>>> import numpy as np
>>> np.set_printoptions(precision=1, suppress=True, linewidth=120)
>>> def tidy(a):
...     return np.round(a, 1) + 0
... 
>>> mat = np.array([[2, 3, -6, 3, 3, 1],
...     [3, 1, -9, 1, 0, 0],
...     [1, 1, -3, 2, 3, 3],
...     [0, 2, 0, 2, 0, 0],
...     [3, 0, -9, 3, 2, 3],
...     [2, 1, -6, 3, 0, 0],
...     [0, 0, 0, 0, 1, 3]])
>>> np.linalg.lstsq(mat[:-1].T, mat[-1])[2]
np.int32(5)
>>> np.abs(np.diag(np.linalg.qr(mat)[1])) > 1e-9
array([ True,  True, False,  True,  True,  True])
>>> theta = np.radians(90)
>>> r_ = np.eye(6)
>>> r_[5, 5] = r_[4, 4] = np.cos(theta)
>>> r_[5, 4], r_[4, 5] = -np.sin(theta), np.sin(theta)
>>> tidy(r_)
array([[ 1.,  0.,  0.,  0.,  0.,  0.],
       [ 0.,  1.,  0.,  0.,  0.,  0.],
       [ 0.,  0.,  1.,  0.,  0.,  0.],
       [ 0.,  0.,  0.,  1.,  0.,  0.],
       [ 0.,  0.,  0.,  0.,  0.,  1.],
       [ 0.,  0.,  0.,  0., -1.,  0.]])
>>> out = mat @ r_.T
>>> tidy(out)
array([[ 2.,  3., -6.,  3.,  1., -3.],
       [ 3.,  1., -9.,  1.,  0.,  0.],
       [ 1.,  1., -3.,  2.,  3., -3.],
       [ 0.,  2.,  0.,  2.,  0.,  0.],
       [ 3.,  0., -9.,  3.,  3., -2.],
       [ 2.,  1., -6.,  3.,  0.,  0.],
       [ 0.,  0.,  0.,  0.,  3., -1.]])
>>> np.abs(out - mat).max(axis=0)
array([0., 0., 0., 0., 2., 6.])
>>> tidy(np.linalg.det(r_)), np.trace(r_)
(np.float64(1.0), np.float64(4.0))
>>> tidy(np.linalg.svd(mat, compute_uv=False)), tidy(np.linalg.svd(out, compute_uv=False))
(array([17.9,  5.6,  4. ,  1.9,  1.3,  0. ]), array([17.9,  5.6,  4. ,  1.9,  1.3,  0. ]))
>>> vec = np.array([-2, 2, -1, -3, -3, 5])
>>> a = np.maximum(mat @ vec, 0)
>>> np.maximum(mat @ (3 * vec), 0)
array([ 0,  6,  9,  0,  9,  0, 36])
>>> np.flatnonzero(a > 1e-9)
array([1, 2, 4, 6])
>>> a
array([ 0,  2,  3,  0,  3,  0, 12])
>>> np.maximum(mat @ vec, 0) - np.maximum(-mat @ vec, 0)
array([-5,  2,  3, -2,  3, -5, 12])
>>> mat.T @ a
array([ 18,   5, -54,  17,  27,  54])
>>> tidy(np.tanh(mat @ vec))
array([-1.,  1.,  1., -1.,  1., -1.,  1.])
>>> mat * (a > 1e-9)[:, None]
array([[ 0,  0,  0,  0,  0,  0],
       [ 3,  1, -9,  1,  0,  0],
       [ 1,  1, -3,  2,  3,  3],
       [ 0,  0,  0,  0,  0,  0],
       [ 3,  0, -9,  3,  2,  3],
       [ 0,  0,  0,  0,  0,  0],
       [ 0,  0,  0,  0,  1,  3]])
>>> tidy(np.linalg.norm(mat, axis=0))
array([ 5.2,  4. , 15.6,  6. ,  4.8,  5.3])
>>> tidy(np.linalg.norm(mat) ** 2 / np.linalg.norm(mat, 2) ** 2)
np.float64(1.2)
>>> W0 = np.loadtxt("test1.csv", delimiter=",")
>>> W0
array([[ 4. , -7.9,  4. , -0.1, -2.2,  9.1],
       [ 3.8, -8. ,  4. ,  0. , -2. ,  9.1],
       [ 4.1, -8.2,  4.3,  0. , -1.9,  9. ],
       [ 4. , -8.1,  3.8,  0.1, -1.9,  9. ],
       [ 3.9, -7.9,  3.9,  0. , -2. ,  9.3],
       [ 4. , -8.1,  4.1,  0. , -1.9,  9. ],
       [ 4. , -8. ,  4.2,  0.1, -2. ,  9.1],
       [ 4.1, -7.9,  4. ,  0.1, -2. ,  9. ],
       [ 4. , -8.1,  3.9,  0.1, -2. ,  8.8],
       [ 4. , -7.9,  4. ,  0.3, -2. ,  9. ],
       [ 4. , -8.1,  4.1,  0.1, -2. ,  8.9],
       [ 4.2, -8.1,  4.2,  0.1, -1.9,  9.1],
       [ 4. , -8.1,  4. ,  0.2, -2. ,  9.1],
       [ 3.9, -8. ,  4.2,  0.1, -2.1,  8.9],
       [ 3.9, -8.1,  4. ,  0. , -1.9,  8.7],
       [ 3.7, -8.1,  4.1, -0.2, -2. ,  9. ],
       [ 4.1, -8.1,  4.1, -0.1, -1.9,  9.1],
       [ 4.1, -8. ,  3.9,  0.1, -2.1,  9.1],
       [ 4.1, -8.1,  3.8,  0.1, -2. ,  8.9],
       [ 3.8, -7.9,  4. , -0.1, -1.9,  8.9],
       [ 4. , -8.1,  4. ,  0. , -2.1,  8.9],
       [ 8.9,  8.9, -5. , -6. ,  5.1,  7.8],
       [ 9.1,  9.2, -5.1, -6.1,  5. ,  8.1],
       [ 8.9,  9.2, -5. , -6. ,  5. ,  8. ],
       [ 9. ,  9. , -5.1, -6. ,  5.1,  8. ],
       [ 9. ,  8.8, -5. , -6.1,  4.9,  7.9],
       [ 9.1,  9.1, -4.9, -6. ,  5. ,  8. ],
       [ 9.1,  9.1, -4.9, -6.1,  5. ,  8.1],
       [ 8.9,  8.8, -4.9, -6.1,  5.2,  8.2],
       [ 8.9,  8.9, -5.1, -6.1,  5. ,  8.1],
       [ 9. ,  9. , -4.9, -6.1,  5.1,  8. ],
       [ 9. ,  9.1, -4.8, -6.1,  4.9,  7.9],
       [ 8.9,  9.2, -5.1, -6.1,  5.2,  8. ],
       [ 8.9,  9. , -5. , -6. ,  5. ,  7.9],
       [ 8.9,  9. , -4.9, -6.1,  4.9,  8.1],
       [ 8.9,  8.9, -5. , -5.7,  5. ,  8. ],
       [ 8.8,  8.9, -4.9, -5.9,  4.9,  8. ],
       [ 8.9,  9. , -5. , -6. ,  5.1,  7.9],
       [ 9. ,  9.1, -5.1, -6. ,  4.9,  8. ],
       [ 9.1,  9. , -5. , -6.2,  5.1,  7.9],
       [ 8.9,  8.8, -5.1, -6.1,  5. ,  8. ],
       [ 9. ,  8.9, -5. , -6. ,  5. ,  8. ]])
>>> P = W0 @ np.linalg.solve(W0.T @ W0, W0.T)
>>> tidy(np.diag(P))
array([0.3, 0.2, 0.2, 0.2, 0.2, 0.1, 0.1, 0.1, 0.1, 0.2, 0.1, 0.2, 0.1, 0.1, 0.1, 0.3, 0.1, 0.1, 0.2, 0.1, 0.1, 0.1,
       0.1, 0.1, 0.1, 0.2, 0.1, 0.1, 0.2, 0.1, 0.1, 0.2, 0.1, 0. , 0.1, 0.2, 0.1, 0.1, 0.1, 0.2, 0.2, 0.1])
>>> Xc = W0 - W0.mean(axis=0)
>>> Uu, s, vt = np.linalg.svd(Xc, full_matrices=False)
>>> np.linalg.matrix_rank(Xc)
np.int64(6)
>>> np.abs(vt[0]).argmax()
np.int64(1)
>>> tidy(s)
array([71.2,  0.8,  0.7,  0.7,  0.6,  0.5])
>>> W2 = np.array([[-7, -2, -7, -6, 9, 0, 5, -9, 5, 9, 0],
...     [-8, -9, 5, 8, 1, -5, -7, -2, 8, 1, -2],
...     [-7, 7, 8, 0, -9, -3, -3, 4, -8, 3, -2]])
>>> arr = np.repeat(W2, 40 // 3, axis=0)
>>> rng = np.random.default_rng(28)
>>> arr = arr + 0.1 * rng.normal(size=arr.shape)
>>> tidy(arr)
array([[-7.1, -2. , -7. , -6.1,  9. ,  0.1,  5. , -9.1,  5. ,  9. ,  0.1],
       [-7. , -1.9, -7.1, -5.8,  8.9, -0.1,  5. , -8.8,  5. ,  9. , -0.2],
       [-6.9, -2. , -6.9, -5.8,  8.8,  0. ,  5.1, -8.9,  5. ,  8.9, -0.1],
       [-7.1, -2. , -7. , -6. ,  9. ,  0. ,  4.9, -9. ,  4.8,  8.9,  0.1],
       [-7. , -1.9, -7.2, -5.9,  8.9,  0.1,  4.8, -9.1,  5. ,  8.8, -0.1],
       [-6.8, -1.9, -7. , -6. ,  9. ,  0. ,  5.3, -9. ,  5.1,  9. ,  0. ],
       [-6.9, -2. , -7. , -6. ,  9. , -0.1,  5.1, -9. ,  5.1,  9. , -0.1],
       [-7. , -2. , -6.9, -6. ,  9. ,  0.1,  5.1, -9. ,  5.2,  9. ,  0. ],
       [-6.9, -2. , -7.2, -6. ,  9. ,  0.2,  5. , -9.1,  5.1,  9. ,  0.1],
       [-7. , -2. , -7. , -6. ,  8.9,  0.1,  4.9, -9.1,  5. ,  9.2, -0.3],
       [-7.1, -2.2, -7. , -6.1,  8.8,  0.1,  4.9, -8.8,  5.1,  9.1,  0. ],
       [-6.9, -2. , -7.1, -6. ,  8.9,  0. ,  4.9, -9. ,  5. ,  8.9,  0.1],
       [-7.2, -2.1, -7.2, -5.9,  8.9,  0. ,  4.9, -9. ,  5. ,  9. ,  0.1],
       [-7.9, -9.1,  4.8,  7.9,  1.1, -5.1, -6.9, -2.2,  8. ,  1. , -2. ],
       [-8.1, -9.1,  5.1,  8.1,  1. , -4.9, -6.9, -2.1,  7.9,  1.1, -1.9],
       [-7.8, -8.9,  5. ,  8. ,  1.1, -5. , -7. , -2.3,  7.9,  1.2, -2. ],
       [-8. , -9.1,  5. ,  7.9,  0.9, -5.1, -7. , -1.9,  8. ,  1. , -2. ],
       [-7.9, -8.9,  5. ,  7.9,  0.9, -4.9, -7. , -1.8,  8. ,  1.1, -2. ],
       [-8. , -9. ,  5. ,  8. ,  0.9, -5.1, -7. , -1.9,  8.1,  0.9, -1.9],
       [-7.9, -9.1,  5.1,  7.8,  1. , -4.8, -7.1, -2. ,  8.2,  1. , -2. ],
       [-7.9, -8.8,  4.9,  7.9,  1.2, -5. , -7.1, -2. ,  8.1,  1. , -1.9],
       [-8.1, -9. ,  4.8,  8. ,  0.9, -4.8, -6.9, -1.9,  8. ,  0.9, -2.1],
       [-8. , -9. ,  5. ,  8.2,  0.9, -5.1, -7.1, -1.9,  7.9,  0.9, -1.8],
       [-8. , -9. ,  5.1,  8.1,  1. , -5. , -7. , -2. ,  7.9,  1. , -2.1],
       [-7.9, -8.8,  5.1,  8.1,  1.1, -5. , -7.3, -2.2,  7.9,  0.9, -1.9],
       [-8.1, -9.1,  4.9,  7.9,  1. , -4.8, -7.1, -2. ,  8.1,  1. , -2.1],
       [-7. ,  7. ,  8. , -0.1, -9. , -3. , -3. ,  4.1, -8. ,  2.9, -2. ],
       [-7.1,  6.9,  8. , -0.2, -8.9, -3.1, -2.9,  4. , -7.9,  2.9, -2. ],
       [-6.9,  6.9,  8.1,  0.1, -9. , -2.9, -3. ,  3.9, -7.9,  2.9, -2. ],
       [-7.1,  6.8,  7.9,  0.1, -9.2, -2.9, -3. ,  4.1, -8. ,  3.1, -2. ],
       [-7.1,  6.9,  8. , -0.1, -9. , -3. , -2.9,  3.9, -8.2,  3.1, -2. ],
       [-7.2,  7. ,  8.2, -0.1, -8.9, -3. , -3.2,  4. , -8. ,  3.1, -2.1],
       [-6.8,  7. ,  7.8,  0. , -9.1, -3.1, -3. ,  4. , -7.9,  3. , -1.9],
       [-7. ,  7. ,  8. , -0.1, -9.2, -2.9, -3. ,  4.1, -7.9,  2.8, -1.9],
       [-7. ,  6.8,  8.1,  0.1, -8.9, -2.9, -2.9,  3.9, -7.9,  3. , -2.1],
       [-6.6,  7. ,  8.1,  0. , -8.9, -3.1, -3. ,  4. , -8. ,  2.9, -1.7],
       [-7.1,  7. ,  8.2, -0.1, -8.8, -3.1, -3. ,  4. , -8.1,  3. , -2.1],
       [-7. ,  7. ,  8. , -0.2, -9. , -3. , -2.9,  4. , -8. ,  3.1, -2.1],
       [-7.1,  7.1,  8. ,  0. , -9. , -3. , -3.1,  4. , -7.9,  3. , -2.1]])
>>> vec = np.array([-9, -7, 3, 0, -5, -9, -4, 4, 4, 0, 8])
>>> y = arr @ vec
>>> b, lr = np.zeros(11), 1 / np.linalg.norm(arr, 2) ** 2
>>> for i in range(8):
...     b -= lr * arr.T @ (arr @ b - y)
...     if i % 2 == 0: print(i, round(np.linalg.norm(arr @ b - y), 1))
... 
0 294.2
2 42.0
4 14.1
6 10.3
>>> tidy(b)
array([-6.6, -3.5,  5.1,  4.8, -1.8, -3.7, -5. , -0.1,  2.7,  1.3, -1.7])
>>> Xc = (W0 - W0.mean(axis=0)) / W0.std(axis=0)
>>> np.argwhere(np.abs(Xc) > 2)
array([], shape=(0, 2), dtype=int64)
>>> b = np.linalg.lstsq(np.delete(Xc, 0, axis=1), Xc[:, 0])[0]
>>> np.abs(b).argmax()
np.int64(0)
>>> A = np.diag(np.array([-2, -8, -6, 0, 2, 9]))
>>> A
array([[-2,  0,  0,  0,  0,  0],
       [ 0, -8,  0,  0,  0,  0],
       [ 0,  0, -6,  0,  0,  0],
       [ 0,  0,  0,  0,  0,  0],
       [ 0,  0,  0,  0,  2,  0],
       [ 0,  0,  0,  0,  0,  9]])
>>> # 6 groups of indices that never mix
>>> Uu, s, vt = np.linalg.svd(A)
>>> s
array([9., 8., 6., 2., 2., 0.])
>>> out = Uu[:, :5] @ np.diag(s[:5]) @ vt[:5]
>>> np.abs(A - out).max()
np.float64(0.0)
>>> out
array([[-2.,  0.,  0.,  0.,  0.,  0.],
       [ 0., -8.,  0.,  0.,  0.,  0.],
       [ 0.,  0., -6.,  0.,  0.,  0.],
       [ 0.,  0.,  0.,  0.,  0.,  0.],
       [ 0.,  0.,  0.,  0.,  2.,  0.],
       [ 0.,  0.,  0.,  0.,  0.,  9.]])
>>> tidy(np.linalg.norm(A - out, 2)), s[5]
(np.float64(0.0), np.float64(0.0))
>>> M = np.loadtxt("run8.csv", delimiter=",")
>>> M
array([[0., 0., 0., 0., 0., 0., 0.],
       [0., 3., 0., 0., 0., 0., 0.],
       [0., 0., 2., 0., 0., 0., 0.],
       [0., 0., 0., 2., 0., 0., 0.],
       [0., 0., 0., 0., 0., 0., 0.],
       [0., 0., 0., 0., 0., 1., 0.],
       [0., 0., 0., 0., 0., 0., 3.]])
>>> # columns 0 and 4 are equal
>>> (M != 0).astype(int)
array([[0, 0, 0, 0, 0, 0, 0],
       [0, 1, 0, 0, 0, 0, 0],
       [0, 0, 1, 0, 0, 0, 0],
       [0, 0, 0, 1, 0, 0, 0],
       [0, 0, 0, 0, 0, 0, 0],
       [0, 0, 0, 0, 0, 1, 0],
       [0, 0, 0, 0, 0, 0, 1]])
>>> tidy(np.linalg.det(M))
np.float64(0.0)
>>> Uu, s, vt = np.linalg.svd(M)
>>> np.argmax(s[:-1] / (s[1:] + 1e-6)) + 1
np.int64(5)
>>> s
array([3., 3., 2., 2., 1., 0., 0.])
>>> out = Uu[:, :5] @ np.diag(s[:5]) @ vt[:5]
>>> np.linalg.matrix_rank(M, rtol=0.05)
np.int64(5)
>>> tidy(np.linalg.norm(M - out) / np.linalg.norm(M))
np.float64(0.0)
>>> np.linalg.matrix_rank(M, rtol=0.1)
np.int64(5)
>>> np.linalg.cond(M) > 100
np.True_
>>> tidy(np.linalg.norm(M, 2) / np.linalg.norm(M))
np.float64(0.6)
>>> D = np.linalg.norm(arr[:, None] - arr[None], axis=-1)
>>> tidy(D[35])
array([33.5, 33.3, 33.3, 33.3, 33.3, 33.4, 33.5, 33.5, 33.6, 33.4, 33.3, 33.4, 33.5, 27.4, 27.3, 27.3, 27.3, 27.1,
       27.3, 27.4, 27.3, 27.3, 27.4, 27.2, 27.3, 27.4,  0.5,  0.6,  0.5,  0.7,  0.6,  0.7,  0.4,  0.6,  0.7,  0. ,
        0.6,  0.6,  0.6])
>>> tidy(D[:5, :5])
array([[0. , 0.6, 0.5, 0.3, 0.4],
       [0.6, 0. , 0.3, 0.5, 0.5],
       [0.5, 0.3, 0. , 0.5, 0.5],
       [0.3, 0.5, 0.5, 0. , 0.4],
       [0.4, 0.5, 0.5, 0.4, 0. ]])
>>> np.unravel_index(D.round(6).argmax(), D.shape)
(np.int64(8), np.int64(33))
>>> D.shape
(39, 39)
>>> (D + 1e9 * np.eye(39)).round(6).argmin(axis=1)
array([ 8,  2,  6,  0, 11,  6,  7,  6,  0,  6, 12,  8,  0, 25, 23, 13, 18, 16, 16, 25, 13, 25, 18, 14, 20, 21, 27, 26,
       34, 28, 37, 36, 26, 26, 28, 32, 31, 30, 26])
>>> np.linalg.matrix_rank(D ** 2)
np.int64(13)
>>> labels = rng.integers(0, 2, 8)
>>> data = np.array([[4, 5, 2, 2, 0, 3, 3, 2],
...     [1, 1, 0, 3, 5, 2, 5, 5],
...     [1, 5, 4, 0, 3, 1, 5, 5],
...     [4, 0, 5, 5, 4, 2, 4, 5],
...     [3, 3, 2, 4, 2, 1, 0, 0],
...     [0, 0, 5, 3, 0, 2, 5, 4],
...     [0, 3, 5, 4, 2, 3, 4, 4],
...     [2, 3, 5, 0, 1, 0, 4, 2]]) * (labels[:, None] == labels)
>>> data
array([[4, 5, 2, 2, 0, 0, 0, 2],
       [1, 1, 0, 3, 5, 0, 0, 5],
       [1, 5, 4, 0, 3, 0, 0, 5],
       [4, 0, 5, 5, 4, 0, 0, 5],
       [3, 3, 2, 4, 2, 0, 0, 0],
       [0, 0, 0, 0, 0, 2, 5, 0],
       [0, 0, 0, 0, 0, 3, 4, 0],
       [2, 3, 5, 0, 1, 0, 0, 2]])
>>> out = np.linalg.inv(data)
>>> tidy(np.linalg.det(data) * np.linalg.det(out))
np.float64(1.0)
>>> tidy(np.linalg.inv(out))
array([[4., 5., 2., 2., 0., 0., 0., 2.],
       [1., 1., 0., 3., 5., 0., 0., 5.],
       [1., 5., 4., 0., 3., 0., 0., 5.],
       [4., 0., 5., 5., 4., 0., 0., 5.],
       [3., 3., 2., 4., 2., 0., 0., 0.],
       [0., 0., 0., 0., 0., 2., 5., 0.],
       [0., 0., 0., 0., 0., 3., 4., 0.],
       [2., 3., 5., 0., 1., 0., 0., 2.]])
>>> tidy(np.linalg.cond(data))
np.float64(46.3)
>>> np.allclose(out, data.T)
False
>>> tidy(np.linalg.slogdet(data)[0])
np.float64(-1.0)
>>> rk = np.linalg.matrix_rank(M)
>>> rk
np.int64(5)
>>> N = np.linalg.svd(M)[2][rk:].T
>>> np.allclose(M @ N, 0)
True
>>> [int(np.linalg.matrix_rank(M[:i])) for i in range(1, len(M) + 1)]
[0, 1, 2, 3, 3, 4, 5]
>>> N.shape
(7, 2)
>>> labels = rng.permutation(8)
>>> out = data[:, labels] * rng.choice([-1, 1], 8)
>>> out
array([[ 0, -5,  0,  2,  2,  4,  2,  0],
       [ 0, -1, -5,  5,  3,  1,  0,  0],
       [ 0, -5, -3,  5,  0,  1,  4,  0],
       [ 0,  0, -4,  5,  5,  4,  5,  0],
       [ 0, -3, -2,  0,  4,  3,  2,  0],
       [ 5,  0,  0,  0,  0,  0,  0, -2],
       [ 4,  0,  0,  0,  0,  0,  0, -3],
       [ 0, -3, -1,  2,  0,  2,  5,  0]])
>>> Uu, _, vt = np.linalg.svd(data.T @ out)
>>> tidy(Uu @ vt)
array([[ 0.,  0.,  0.,  0.,  0.,  1.,  0.,  0.],
       [ 0., -1.,  0.,  0.,  0.,  0.,  0.,  0.],
       [ 0.,  0.,  0.,  0.,  0.,  0.,  1.,  0.],
       [ 0.,  0.,  0.,  0.,  1.,  0.,  0.,  0.],
       [ 0.,  0., -1.,  0.,  0.,  0.,  0.,  0.],
       [ 0.,  0.,  0.,  0.,  0.,  0.,  0., -1.],
       [ 1.,  0.,  0.,  0.,  0.,  0.,  0.,  0.],
       [ 0.,  0.,  0.,  1.,  0.,  0.,  0.,  0.]])
>>> K = np.load("x.npy")
>>> K
array([[0, 9, 0, 0, 0],
       [0, 0, 3, 0, 0],
       [0, 0, 0, 8, 0],
       [1, 0, 0, 0, 0],
       [0, 0, 0, 0, 8]])
>>> # splits into 2 blocks
>>> out = K + rng.integers(-2, 3, (5, 4)) @ rng.integers(-2, 3, (4, 5))
>>> out
array([[  4,   9,  -6,   1,   5],
       [  4,   0,  -2,  -2,   6],
       [ -2,  -5,   5,  14, -12],
       [ -1,  -3,   6,   4, -10],
       [ -4,  -2,  -1,  -1,   7]])
>>> out - K
array([[  4,   0,  -6,   1,   5],
       [  4,   0,  -5,  -2,   6],
       [ -2,  -5,   5,   6, -12],
       [ -2,  -3,   6,   4, -10],
       [ -4,  -2,  -1,  -1,  -1]])
>>> np.abs(out - K).sum(axis=1)
array([16, 17, 30, 25,  9])
